% python3 -q
>>> import numpy as np
>>> from numpy import linalg as LA
>>> np.set_printoptions(suppress=True, linewidth=120)
>>> rnd = lambda a: np.round(a, 1) + 0
>>> K = np.diag(np.array([1, 2, 2, 2, 3]))
>>> print(K)
[[1 0 0 0 0]
 [0 2 0 0 0]
 [0 0 2 0 0]
 [0 0 0 2 0]
 [0 0 0 0 3]]
>>> rnd(LA.svd(K, compute_uv=False))
array([3., 2., 2., 2., 1.])
>>> rnd(LA.norm(K, axis=0))
array([1., 2., 2., 2., 3.])
>>> K[:, 1] @ K[:, 3]
np.int64(0)
>>> F = np.array([[3, 1, 2, -3, 3, -3],
...     [3, -2, -1, -2, -3, 0],
...     [2, 1, 0, 3, -2, -1],
...     [1, 0, 1, 1, 0, 3],
...     [-3, 1, -2, 1, 3, -3],
...     [2, 1, -1, -3, 0, 3]])
>>> F[:, 4] = -3 * F[:, 5]
>>> F
array([[ 3,  1,  2, -3,  9, -3],
       [ 3, -2, -1, -2,  0,  0],
       [ 2,  1,  0,  3,  3, -1],
       [ 1,  0,  1,  1, -9,  3],
       [-3,  1, -2,  1,  9, -3],
       [ 2,  1, -1, -3, -9,  3]])
>>> left, sig, Vh = LA.svd(F)
>>> evecs = Vh[:(sig > 1e-8).sum()]
>>> rng = np.random.default_rng(177)
>>> vec = F[1] + -2 * F[2] + rng.integers(2) * np.eye(6)[3]
>>> print(vec)
[-1. -4. -1. -7. -6.  2.]
>>> np.allclose(evecs.T @ evecs @ vec, vec)
True
>>> rnd(LA.norm(vec - evecs.T @ evecs @ vec))
np.float64(0.0)
>>> rnd(np.diag(evecs.T @ evecs))
array([1. , 1. , 1. , 1. , 0.9, 0.1])
>>> W1 = np.array([[5, 4, 5, 3, 2, 5],
...     [1, 1, 0, 2, 4, 5],
...     [4, 4, 0, 0, 5, 1],
...     [0, 1, 5, 4, 2, 1],
...     [2, 4, 5, 4, 2, 5],
...     [3, 0, 3, 4, 5, 3]])
>>> coef = np.array([4, -1, 1, 5, 1, -2])
>>> act = np.maximum(F @ W1 + coef, 0)
>>> rnd((act > 0).mean(axis=0))
array([0.8, 0.7, 0.7, 0.7, 0.5, 0.5])
>>> LA.matrix_rank(act)
np.int64(6)
>>> C = np.array([[3, -2, -3],
...     [-2, -2, -2],
...     [0, 1, -1],
...     [2, -1, 0],
...     [1, 2, -3],
...     [0, -2, 2]])
>>> print(act @ C)
[[  79 -241 -202]
 [  37  -28  -51]
 [  90 -101 -130]
 [  19    6  -33]
 [  18  -79  -15]
 [   6   -4   -6]]
>>> B = F[0, 0] * F[1:] - np.outer(F[1:, 0], F[0])
>>> print(B)
[[  0  -9  -9   3 -27   9]
 [  0   1  -4  15  -9   3]
 [  0  -1   1   6 -36  12]
 [  0   6   0  -6  54 -18]
 [  0   1  -7  -3 -45  15]]
>>> LA.matrix_rank(B), LA.matrix_rank(F)
(np.int64(4), np.int64(5))
>>> J = np.array([[0, -2, 2, -2, 2, 0],
...     [1, 1, 1, -1, -1, 0],
...     [-2, 0, -2, 2, -1, -2],
...     [0, -1, -1, 2, 0, 0],
...     [-1, 0, -2, 0, -1, 0],
...     [-2, -2, 1, 1, 2, -1]])
>>> J
array([[ 0, -2,  2, -2,  2,  0],
       [ 1,  1,  1, -1, -1,  0],
       [-2,  0, -2,  2, -1, -2],
       [ 0, -1, -1,  2,  0,  0],
       [-1,  0, -2,  0, -1,  0],
       [-2, -2,  1,  1,  2, -1]])
>>> z = rng.permutation(6)
>>> z
array([4, 5, 3, 2, 0, 1])
>>> B = J[z][:, z]
>>> np.trace(B)
np.int64(-1)
>>> print(rnd(np.sort(np.abs(LA.eigvals(B)))))
[0.7 1.1 1.1 2.5 3.8 3.8]
>>> B
array([[-1,  0,  0, -2, -1,  0],
       [ 2, -1,  1,  1, -2, -2],
       [ 0,  0,  2, -1,  0, -1],
       [-1, -2,  2, -2, -2,  0],
       [ 2,  0, -2,  2,  0, -2],
       [-1,  0, -1,  1,  1,  1]])
>>> vec = np.array([2, 2, 2, 1, 0, 0])
>>> rhs = J @ vec
>>> coef, lr = np.zeros(6), 1 / LA.norm(J, 2) ** 2
>>> for i in range(6):
...     coef -= lr * J.T @ (J @ coef - rhs)
...     if i % 1 == 0: print(i, round(LA.norm(J @ coef - rhs), 1))
... 
0 5.3
1 4.4
2 3.9
3 3.6
4 3.2
5 2.9
>>> print(rnd(coef))
[ 1.6  1.2  1.2  0.  -0.4  0.5]
>>> m1 = np.loadtxt("block15.csv", delimiter=",")
>>> m1
array([[3., 0., 0., 2., 2.],
       [0., 3., 2., 0., 0.],
       [0., 2., 3., 0., 0.],
       [2., 0., 0., 3., 2.],
       [2., 0., 0., 2., 3.]])
>>> vec = np.ones(5)
>>> for _ in range(7):
...     vec = m1 @ vec
...     vec /= LA.norm(vec)
...     print(round(vec @ m1 @ vec, 1))
... 
6.5
6.7
6.8
6.9
7.0
7.0
7.0
>>> rnd(LA.eigvalsh(m1)[-1])
np.float64(7.0)
>>> ev, evecs = LA.eig(m1)
>>> rnd(np.sort(LA.eigvals(m1.T)))
array([1., 1., 1., 5., 7.])
>>> rnd(np.sort(LA.eigvals(m1 @ m1)))
array([ 1.,  1.,  1., 25., 49.])
>>> ev, evecs = LA.eigh(m1)
>>> vec = np.array([-1, 6, -4, 9, 4])
>>> rnd(evecs * np.abs(ev) @ evecs.T)
array([[3., 0., 0., 2., 2.],
       [0., 3., 2., 0., 0.],
       [0., 2., 3., 0., 0.],
       [2., 0., 0., 3., 2.],
       [2., 0., 0., 2., 3.]])
>>> vec @ m1 @ vec
np.float64(446.0)
>>> rnd(vec @ m1 @ vec / (vec @ vec)), rnd(ev[0]), ev[-1]
(np.float64(3.0), np.float64(1.0), np.float64(7.0))
>>> np.abs(m1).sum(axis=1).max(), np.abs(ev).max()
(np.float64(7.0), np.float64(7.0))
>>> L = LA.cholesky(m1)
>>> rnd(m1 / np.sqrt(np.outer(np.diag(m1), np.diag(m1))))
array([[1. , 0. , 0. , 0.7, 0.7],
       [0. , 1. , 0.7, 0. , 0. ],
       [0. , 0.7, 1. , 0. , 0. ],
       [0.7, 0. , 0. , 1. , 0.7],
       [0.7, 0. , 0. , 0.7, 1. ]])
>>> LA.eigvalsh(m1).min() > 0
np.True_
>>> ev, evecs = LA.eigh(m1)
>>> print((ev > 1e-8).sum(), (ev < -1e-8).sum())
5 0
>>> rnd(ev.sum()), np.trace(m1)
(np.float64(15.0), np.float64(15.0))
>>> rnd(LA.svd(m1, compute_uv=False))
array([7., 5., 1., 1., 1.])
>>> rnd(LA.eigvalsh(m1 + -3 * np.eye(5)))
array([-2., -2., -2.,  2.,  4.])
>>> A = np.diag(3 * np.array([2, 1, 3, 0, 1, 1])) + np.array([[7, 3, 0, 5, 7, 1],
...     [8, 4, 4, 5, 7, 1],
...     [2, 5, 5, 0, 0, 3],
...     [2, 1, 2, 7, 2, 1],
...     [0, 6, 6, 2, 6, 2],
...     [9, 8, 6, 5, 1, 6]])
>>> A
array([[13,  3,  0,  5,  7,  1],
       [ 8,  7,  4,  5,  7,  1],
       [ 2,  5, 14,  0,  0,  3],
       [ 2,  1,  2,  7,  2,  1],
       [ 0,  6,  6,  2,  9,  2],
       [ 9,  8,  6,  5,  1,  9]])
>>> B = LA.inv(A)
>>> rnd(LA.det(A) * B)
array([[ 20436.,   -720.,   7512.,  -9852., -13068.,   -696.],
       [-46540.,  75442., -13940., -20958., -18702.,   7920.],
       [  9844., -14101.,  23330.,   8643.,   2367.,  -8790.],
       [-11128.,  10528.,  -4724.,  38940.,  -8088.,   -888.],
       [ 22936., -30022.,  -3508.,   -702.,  33942.,  -5508.],
       [ 18004., -59452.,  -7660.,   1164.,  28836.,  28284.]])
>>> (np.abs(B) > 1e-9).astype(int)
array([[1, 1, 1, 1, 1, 1],
       [1, 1, 1, 1, 1, 1],
       [1, 1, 1, 1, 1, 1],
       [1, 1, 1, 1, 1, 1],
       [1, 1, 1, 1, 1, 1],
       [1, 1, 1, 1, 1, 1]])
>>> np.allclose(B, A.T)
False
>>> rnd(LA.inv(B))
array([[13.,  3.,  0.,  5.,  7.,  1.],
       [ 8.,  7.,  4.,  5.,  7.,  1.],
       [ 2.,  5., 14.,  0.,  0.,  3.],
       [ 2.,  1.,  2.,  7.,  2.,  1.],
       [ 0.,  6.,  6.,  2.,  9.,  2.],
       [ 9.,  8.,  6.,  5.,  1.,  9.]])
>>> print(rnd(LA.cond(A)))
14.4
>>> rnd(A @ B)
array([[1., 0., 0., 0., 0., 0.],
       [0., 1., 0., 0., 0., 0.],
       [0., 0., 1., 0., 0., 0.],
       [0., 0., 0., 1., 0., 0.],
       [0., 0., 0., 0., 1., 0.],
       [0., 0., 0., 0., 0., 1.]])
>>> T = np.stack([A, 5 * A, A[::-1]])
>>> LA.matrix_rank(T.reshape(3, -1))
np.int64(2)
>>> LA.matrix_rank(T)
array([6, 6, 6])
>>> (T @ A.T).shape
(3, 6, 6)
>>> rnd(LA.norm(T, axis=(1, 2)))
array([ 34.7, 173.4,  34.7])
>>> mat = np.load("out10.npy")
>>> print(mat)
[[3. 2. 2. 0. 0. 0.]
 [2. 3. 2. 0. 0. 0.]
 [2. 2. 3. 0. 0. 0.]
 [0. 0. 0. 3. 2. 2.]
 [0. 0. 0. 2. 3. 2.]
 [0. 0. 0. 2. 2. 3.]]
>>> B = J / LA.norm(J, axis=1, keepdims=True)
>>> gram = B @ B.T
>>> rnd(LA.norm(B, axis=1))
array([1., 1., 1., 1., 1., 1.])
>>> (gram - 2 * np.eye(6)).round(6).argmax(axis=1)
array([5, 0, 4, 2, 2, 0])
>>> rnd(gram)
array([[ 1. ,  0. , -0.6, -0.4, -0.6,  0.5],
       [ 0. ,  1. , -0.5, -0.7, -0.4, -0.7],
       [-0.6, -0.5,  1. ,  0.6,  0.7,  0.3],
       [-0.4, -0.7,  0.6,  1. ,  0.3,  0.3],
       [-0.6, -0.4,  0.7,  0.3,  1. , -0.2],
       [ 0.5, -0.7,  0.3,  0.3, -0.2,  1. ]])
>>> def softmax(z):
...     e = np.exp(z - z.max(axis=-1, keepdims=True))
...     return e / e.sum(axis=-1, keepdims=True)
... 
>>> rnd(softmax(mat).sum(axis=1))
array([1., 1., 1., 1., 1., 1.])
>>> print(rnd(softmax(10 * mat[3])))
[0. 0. 0. 1. 0. 0.]
>>> rnd(softmax(mat[3]))
array([0. , 0. , 0. , 0.5, 0.2, 0.2])
>>> scores = mat @ mat.T / np.sqrt(6)
>>> rnd(softmax(scores))
array([[0.4, 0.3, 0.3, 0. , 0. , 0. ],
       [0.3, 0.4, 0.3, 0. , 0. , 0. ],
       [0.3, 0.3, 0.4, 0. , 0. , 0. ],
       [0. , 0. , 0. , 0.4, 0.3, 0.3],
       [0. , 0. , 0. , 0.3, 0.4, 0.3],
       [0. , 0. , 0. , 0.3, 0.3, 0.4]])
>>> rnd(softmax(scores + np.triu(np.full(scores.shape, -np.inf), 1)))
array([[1. , 0. , 0. , 0. , 0. , 0. ],
       [0.4, 0.6, 0. , 0. , 0. , 0. ],
       [0.3, 0.3, 0.4, 0. , 0. , 0. ],
       [0. , 0. , 0. , 1. , 0. , 0. ],
       [0. , 0. , 0. , 0.4, 0.6, 0. ],
       [0. , 0. , 0. , 0.3, 0.3, 0.4]])
>>> print(softmax(scores).round(6).argmax(axis=1))
[0 1 2 3 4 5]
>>> f = np.array([0, 2, 2, 2, 3, 3])
>>> B = mat + np.outer(f, np.eye(6)[3])
>>> LA.matrix_rank(LA.inv(B) - LA.inv(mat), tol=1e-8)
np.int64(1)
>>> rnd(LA.det(B) / LA.det(mat)), rnd(1 + LA.solve(mat, f)[3])
(np.float64(0.7), np.float64(0.7))
>>> LA.matrix_rank(B - mat)
np.int64(1)
>>> feats = np.loadtxt("a.csv", delimiter=",")
>>> feats
array([[-2.,  1.,  0.,  0.,  0.,  0.],
       [ 0., -2.,  1.,  0.,  0.,  0.],
       [ 0.,  0., -2.,  1.,  0.,  0.],
       [ 0.,  0.,  0., -2.,  1.,  0.],
       [ 0.,  0.,  0.,  0., -2.,  1.],
       [ 0.,  0.,  0.,  0.,  0., -2.]])
>>> O, evecs = LA.qr(feats[:, :3])[0], LA.qr(feats[:, 3:])[0]
>>> sig = LA.svd(O.T @ evecs, compute_uv=False)
>>> rnd(sig)
array([0.5, 0. , 0. ])
>>> rnd(LA.norm(O @ O.T - evecs @ evecs.T, 2))
np.float64(1.0)
>>> feats @ feats
array([[ 4., -4.,  1.,  0.,  0.,  0.],
       [ 0.,  4., -4.,  1.,  0.,  0.],
       [ 0.,  0.,  4., -4.,  1.,  0.],
       [ 0.,  0.,  0.,  4., -4.,  1.],
       [ 0.,  0.,  0.,  0.,  4., -4.],
       [ 0.,  0.,  0.,  0.,  0.,  4.]])
>>> rnd(np.abs(LA.eigvals(feats)).max())
np.float64(2.0)
>>> rnd(LA.matrix_power(feats, 2))
array([[ 4., -4.,  1.,  0.,  0.,  0.],
       [ 0.,  4., -4.,  1.,  0.,  0.],
       [ 0.,  0.,  4., -4.,  1.,  0.],
       [ 0.,  0.,  0.,  4., -4.,  1.],
       [ 0.,  0.,  0.,  0.,  4., -4.],
       [ 0.,  0.,  0.,  0.,  0.,  4.]])
>>> z = rng.permutation(6)
>>> B = feats[:, z] * rng.choice([-1, 1], 6)
>>> B
array([[ 0.,  0., -0.,  0., -1.,  2.],
       [ 0.,  1., -0.,  0.,  2., -0.],
       [ 0., -2., -0.,  1., -0., -0.],
       [ 1.,  0., -0., -2., -0., -0.],
       [-2.,  0., -1.,  0., -0., -0.],
       [ 0.,  0.,  2.,  0., -0., -0.]])
>>> left, _, Vh = LA.svd(feats.T @ B)
>>> rnd(left @ Vh)
array([[ 0.,  0.,  0.,  0.,  0., -1.],
       [ 0.,  0.,  0.,  0., -1.,  0.],
       [ 0.,  1.,  0.,  0.,  0.,  0.],
       [ 0.,  0.,  0.,  1.,  0.,  0.],
       [ 1.,  0.,  0.,  0.,  0.,  0.],
       [ 0.,  0., -1.,  0.,  0.,  0.]])
>>> gram = feats.T @ feats
>>> np.allclose(gram, gram.T)
True
>>> gram
array([[ 4., -2.,  0.,  0.,  0.,  0.],
       [-2.,  5., -2.,  0.,  0.,  0.],
       [ 0., -2.,  5., -2.,  0.,  0.],
       [ 0.,  0., -2.,  5., -2.,  0.],
       [ 0.,  0.,  0., -2.,  5., -2.],
       [ 0.,  0.,  0.,  0., -2.,  5.]])
>>> rnd(LA.eigvalsh(gram)[::-1])
array([8.6, 7.4, 5.7, 3.8, 2.3, 1.3])
>>> np.trace(gram), (feats ** 2).sum()
(np.float64(29.0), np.float64(29.0))
>>> W0 = np.load("x.npy")
>>> W0
array([[ -2.,   0.,   0.,   0.],
       [  0.,  23.,   5., -35.],
       [  0.,   5.,  -1.,  -7.],
       [  0., -35.,  -7.,  47.]])
>>> np.all(LA.eigvalsh(W0) > 0)
np.False_
>>> [round(float(LA.det(W0[:i, :i])), 2) + 0 for i in range(1, 5)]
[-2.0, -46.0, 96.0, -584.0]
>>> rnd(LA.norm(W0) ** 2 / LA.norm(W0, 2) ** 2)
np.float64(1.0)
>>> print(rnd(LA.norm(W0, "nuc")))
79.0
>>> rnd(LA.norm(W0[1] - W0[2]))
np.float64(33.8)
>>> rnd(LA.norm(W0, 2))
np.float64(73.0)
>>> rnd(LA.norm(W0, 1)), rnd(LA.norm(W0, np.inf))
(np.float64(89.0), np.float64(89.0))
>>> LA.norm(W0, axis=1).argmax()
np.int64(3)
>>> W0[1] @ W0[2]
np.float64(355.0)
>>> rnd(LA.norm(W0, axis=0))
array([ 2. , 42.2,  8.7, 59. ])
>>> f, r1 = W0[2], W0[3]
>>> print(f @ f)
75.0
>>> pr = (f @ r1) / (f @ f) * f
>>> rnd(r1 - pr)
array([  0. ,  -1.9, -13.6,   0.6])
>>> np.outer(f, r1)
array([[   0.,   -0.,   -0.,    0.],
       [   0., -175.,  -35.,  235.],
       [  -0.,   35.,    7.,  -47.],
       [  -0.,  245.,   49., -329.]])
>>> rnd(np.abs(LA.svd(W0)[2][-1]))
array([0. , 0. , 1. , 0.1])
>>> print(LA.matrix_rank(W0, rtol=0.1))
1
>>> rnd(LA.norm(W0, 2) / LA.norm(W0))
np.float64(1.0)
